$ python -q
>>> import numpy as np
>>> from numpy import linalg as LA
>>> np.set_printoptions(suppress=True, linewidth=140)
>>> M = np.loadtxt("test8.csv", delimiter=",")
>>> print(M.round(2))
[[0.54 0.5 ]
 [0.5  0.46]]
>>> # applying it twice changes nothing
>>> vals, evecs = LA.eigh(M)
>>> print(vals.round(2) + 0)
[0. 1.]
>>> print(np.round(LA.eigvalsh(M @ M), 2) + 0)
[0. 1.]
>>> print(np.round(LA.svd(M, compute_uv=False), 2) + 0)
[1. 0.]
>>> print((vals > 1e-8).sum(), (vals < -1e-8).sum())
1 0
>>> rank = LA.matrix_rank(M)
>>> print(rank)
1
>>> null = LA.svd(M)[2][rank:].T
>>> print(np.round(null[:, 0] / null[np.abs(null[:, 0]).round(6).argmax(), 0], 2))
[-0.92  1.  ]
>>> print(np.round(M @ null, 2) + 0)
[[0.]
 [0.]]
>>> print([int(LA.matrix_rank(np.delete(M, i, axis=0))) for i in range(2)])
[1, 1]
>>> print(np.round(null @ null.T, 2))
[[ 0.46 -0.5 ]
 [-0.5   0.54]]
>>> print(LA.matrix_rank(M.T @ M), LA.matrix_rank(M @ M.T))
1 1
>>> Uu, sigma, Vh = LA.svd(M)
>>> evecs = Vh[:(sigma > 1e-8).sum()]
>>> rng = np.random.default_rng(499559)
>>> x0 = M[1] + -1 * M[0] + rng.integers(2) * np.eye(2)[0]
>>> print(x0.round(2))
[-0.05 -0.04]
>>> print(np.allclose(evecs.T @ evecs @ x0, x0))
True
>>> print(np.round(np.diag(evecs.T @ evecs), 2))
[0.54 0.46]
>>> K = np.cumsum(np.array([[5, -3, -3],
...     [4, 0, -4],
...     [5, 5, -2],
...     [-1, -5, 1],
...     [0, -5, 0],
...     [3, 4, 5],
...     [4, 3, 5],
...     [-5, -2, -5],
...     [-3, -3, -1],
...     [2, -4, -5],
...     [5, -4, 4],
...     [-1, -3, 4],
...     [-2, 5, 4],
...     [-4, -3, 1],
...     [2, -4, 1],
...     [-5, -3, 3],
...     [0, -3, 5],
...     [-4, 2, -1],
...     [-2, 0, 5],
...     [3, 4, 4],
...     [-1, -1, -4],
...     [-4, 2, -1],
...     [3, 1, 0]]), axis=0)
>>> print(K)
[[  5  -3  -3]
 [  9  -3  -7]
 [ 14   2  -9]
 [ 13  -3  -8]
 [ 13  -8  -8]
 [ 16  -4  -3]
 [ 20  -1   2]
 [ 15  -3  -3]
 [ 12  -6  -4]
 [ 14 -10  -9]
 [ 19 -14  -5]
 [ 18 -17  -1]
 [ 16 -12   3]
 [ 12 -15   4]
 [ 14 -19   5]
 [  9 -22   8]
 [  9 -25  13]
 [  5 -23  12]
 [  3 -23  17]
 [  6 -19  21]
 [  5 -20  17]
 [  1 -18  16]
 [  4 -17  16]]
>>> P = K @ LA.solve(K.T @ K, K.T)
>>> print(np.allclose(P @ P, P))
True
>>> print(LA.matrix_rank(np.eye(23) - P))
20
>>> W = np.array([[0, 2], [1, 2], [0, 2]])
>>> beta = np.array([2, 3])
>>> hid = np.maximum(K @ W + beta, 0)
>>> print(hid)
[[ 0  1]
 [ 0  1]
 [ 4 17]
 [ 0  7]
 [ 0  0]
 [ 0 21]
 [ 1 45]
 [ 0 21]
 [ 0  7]
 [ 0  0]
 [ 0  3]
 [ 0  3]
 [ 0 17]
 [ 0  5]
 [ 0  3]
 [ 0  0]
 [ 0  0]
 [ 0  0]
 [ 0  0]
 [ 0 19]
 [ 0  7]
 [ 0  1]
 [ 0  9]]
>>> print((hid > 0).astype(int))
[[0 1]
 [0 1]
 [1 1]
 [0 1]
 [0 0]
 [0 1]
 [1 1]
 [0 1]
 [0 1]
 [0 0]
 [0 1]
 [0 1]
 [0 1]
 [0 1]
 [0 1]
 [0 0]
 [0 0]
 [0 0]
 [0 0]
 [0 1]
 [0 1]
 [0 1]
 [0 1]]
>>> cent = np.array([[-2, 0, -2], [0, 1, -1]])
>>> print(W @ cent)
[[ 0  2 -2]
 [-2  2 -4]
 [ 0  2 -2]]
>>> print((hid @ cent).round(6).argmax(axis=1))
[1 1 1 1 0 1 1 1 1 0 1 1 1 1 1 0 0 0 0 1 1 1 1]
>>> A = np.array([[20.0, -4.0, 9.0, 5.0],
...     [-3.0, 4.0, 1.0, -2.0],
...     [-21.0, 6.0, -6.0, -7.0],
...     [-17.0, 2.0, -11.0, -2.0]])
>>> Xc = K - K.mean(axis=0)
>>> Uu, sigma, Vh = LA.svd(Xc, full_matrices=False)
>>> print((np.sign(Uu[:, 0]) == np.sign(Uu[0, 0])).astype(int))
[1 1 1 1 1 1 1 1 1 1 1 1 1 0 0 0 0 0 0 0 0 0 0]
>>> print(np.round(LA.eigvals(A).sum().real, 2))
16.0
>>> print(round(LA.det(A[::-1]), 2))
84.0
>>> print(np.einsum("ij,ji->", A, A))
90.0
>>> print(np.kron(np.eye(2, dtype=int), A))
[[ 20.  -4.   9.   5.   0.  -0.   0.   0.]
 [ -3.   4.   1.  -2.  -0.   0.   0.  -0.]
 [-21.   6.  -6.  -7.  -0.   0.  -0.  -0.]
 [-17.   2. -11.  -2.  -0.   0.  -0.  -0.]
 [  0.  -0.   0.   0.  20.  -4.   9.   5.]
 [ -0.   0.   0.  -0.  -3.   4.   1.  -2.]
 [ -0.   0.  -0.  -0. -21.   6.  -6.  -7.]
 [ -0.   0.  -0.  -0. -17.   2. -11.  -2.]]
>>> print(np.einsum("ii->", A))
16.0
>>> out = A + rng.integers(-2, 3, (4, 3)) @ rng.integers(-2, 3, (3, 4))
>>> print(out)
[[ 24.  -2.   3.  11.]
 [ -4.   4.   2.  -4.]
 [-19.   8. -10.  -5.]
 [-21.   8. -13.  -6.]]
>>> print(np.round(LA.svd(out - A, compute_uv=False), 2) + 0)
[11.24  8.41  0.9   0.  ]
>>> print(np.round(np.sort(np.abs(LA.eigvals(A))), 2))
[1. 2. 6. 7.]
>>> print(np.round(LA.matrix_power(A, 4), 2))
[[  5166.  -1280.   2575.   1295.]
 [ -6455.   2226.  -2035.  -2210.]
 [-11605.   3490.  -4594.  -3505.]
 [  1275.   -930.   -555.    916.]]
>>> print(round(float(np.abs(LA.eigvals(A)).max()), 2))
7.0
>>> data = np.array([[-1, -1, -1], [-1, -2, -2], [-1, -2, -3]])
>>> print(data)
[[-1 -1 -1]
 [-1 -2 -2]
 [-1 -2 -3]]
>>> vals, evecs = LA.eig(data)
>>> print(vals.round(2))
[-5.05 -0.64 -0.31]
>>> print(np.round(np.sort(LA.eigvals(data.T)), 2))
[-5.05 -0.64 -0.31]
>>> print(np.round(np.sort(LA.eigvals(data @ data)), 2))
[ 0.09  0.41 25.49]
>>> print(np.round(np.sort(LA.eigvals(LA.inv(data))), 2))
[-3.25 -1.55 -0.2 ]
>>> vals, evecs = LA.eigh(data)
>>> x0 = np.array([-1, 1, -2])
>>> print(np.round(LA.eigvalsh(data[1:, 1:]), 2))
[-4.56 -0.44]
>>> x0 = np.array([-2, -2, -1])
>>> target = data @ x0
>>> print(target)
[5 8 9]
>>> print(np.round(LA.solve(data.T, data[2]), 2))
[-0. -0.  1.]
>>> print(np.round(LA.solve(data, -1 * target), 2))
[2. 2. 1.]
>>> print(np.round(LA.solve(data, target), 2))
[-2. -2. -1.]
>>> W0 = np.loadtxt("mat.csv", delimiter=",")
>>> print(W0)
[[-3.  0.  0.  0.]
 [ 0.  0.  0.  0.]
 [ 0. -1.  0.  0.]
 [ 0.  0. -1.  0.]]
>>> # 2 groups of indices that never mix
>>> print(np.round(np.sort(LA.eigvals(W0).real), 2))
[-3.  0.  0.  0.]
>>> print(np.flatnonzero(LA.matrix_power((W0 != 0) + (W0.T != 0) + np.eye(4), 4)[0]))
[0]
>>> print((W0 != 0).astype(int))
[[1 0 0 0]
 [0 0 0 0]
 [0 1 0 0]
 [0 0 1 0]]
>>> rank = LA.matrix_rank(W0)
>>> print(rank)
3
>>> null = LA.svd(W0)[2][rank:].T
>>> print([int(LA.matrix_rank(np.delete(W0, i, axis=0))) for i in range(4)])
[2, 3, 2, 2]
>>> print(null[:, 0] / null[np.abs(null[:, 0]).round(6).argmax(), 0])
[0. 0. 0. 1.]
>>> print([int(LA.matrix_rank(W0[:, :j + 1])) for j in range(4)])
[1, 2, 3, 3]
>>> print(null @ null.T)
[[0. 0. 0. 0.]
 [0. 0. 0. 0.]
 [0. 0. 0. 0.]
 [0. 0. 0. 1.]]
>>> P = np.triu(np.array([[3, -2, 2, 2], [0, 1, -1, 2], [3, 3, -2, 3], [-2, 0, 3, -3]]), 1) + np.eye(4)
>>> out = P @ W0 @ LA.inv(P)
>>> print(P @ W0 - W0 @ P)
[[ 0. -8.  4.  6.]
 [ 0.  1. -2.  0.]
 [ 0.  0. -4.  2.]
 [ 0.  0.  0.  3.]]
>>> print(out)
[[-3. -8. -4. 34.]
 [ 0.  1. -1.  1.]
 [ 0. -1. -4. 14.]
 [ 0.  0. -1.  3.]]
>>> out = W0 + rng.integers(-2, 3, (4, 3)) @ rng.integers(-2, 3, (3, 4))
>>> print(out)
[[ 3. -2.  5.  1.]
 [ 0. -4. -1. -3.]
 [ 4. -1.  2.  0.]
 [ 8.  0.  5.  2.]]
>>> print(np.abs(out - W0).sum(axis=1))
[14.  8.  6. 16.]
>>> feats = np.load("run15.npy")
>>> print(feats)
[[32 28  0]
 [15 10 25]
 [40 35  0]
 [22 18 10]]
>>> # rows and columns are dependent
>>> r0, g = feats[3], feats[0]
>>> print(r0 @ g)
1208
>>> p = (r0 @ g) / (r0 @ r0) * r0
>>> print(np.round(g - p, 2))
[  2.73   4.05 -13.3 ]
